>>> import numpy as np
>>> np.set_printoptions(suppress=True, linewidth=120)
>>> rd = lambda a: np.round(a, 3) + 0
>>> mat = np.abs(np.array([[-2, -1, 0, 0, -1, -2, -2, 2, -1],
...     [2, -2, 0, 1, -1, 1, 2, 0, 1],
...     [1, 0, -2, -1, -2, 2, 0, 1, -2],
...     [-1, -1, -2, -2, 1, -2, -2, 1, -1],
...     [-1, 1, 2, 2, -1, 1, 0, -2, -2],
...     [-2, 0, 0, -1, 2, -1, 1, 0, 0],
...     [1, -1, -1, 2, 2, 2, 2, -1, -1],
...     [2, 1, 2, -2, 2, -1, 0, 1, 2],
...     [0, -2, 1, 2, 0, 0, -1, 2, 1]])) + np.eye(9)
>>> mat = mat / mat.sum(axis=1, keepdims=True)
>>> rd(mat)
array([[0.25 , 0.083, 0.   , 0.   , 0.083, 0.167, 0.167, 0.167, 0.083],
       [0.182, 0.273, 0.   , 0.091, 0.091, 0.091, 0.182, 0.   , 0.091],
       [0.083, 0.   , 0.25 , 0.083, 0.167, 0.167, 0.   , 0.083, 0.167],
       [0.071, 0.071, 0.143, 0.214, 0.071, 0.143, 0.143, 0.071, 0.071],
       [0.077, 0.077, 0.154, 0.154, 0.154, 0.077, 0.   , 0.154, 0.154],
       [0.25 , 0.   , 0.   , 0.125, 0.25 , 0.25 , 0.125, 0.   , 0.   ],
       [0.071, 0.071, 0.071, 0.143, 0.143, 0.143, 0.214, 0.071, 0.071],
       [0.143, 0.071, 0.143, 0.143, 0.143, 0.071, 0.   , 0.143, 0.143],
       [0.   , 0.2  , 0.1  , 0.2  , 0.   , 0.   , 0.1  , 0.2  , 0.2  ]])
>>> Y = np.array([[0, 0, 2],
...     [1, 1, 1],
...     [2, 1, 0],
...     [0, 0, 0],
...     [0, 2, 2],
...     [2, 0, 1],
...     [0, 2, 0],
...     [2, 2, 2],
...     [0, 1, 0]])
>>> rd(np.einsum("ij->j", mat))
array([1.128, 0.847, 0.861, 1.153, 1.102, 1.108, 0.931, 0.89 , 0.98 ])
>>> np.linalg.matrix_rank(mat @ Y)
np.int64(3)
>>> np.linalg.matrix_rank(np.vstack([mat, Y.T]))
np.int64(9)
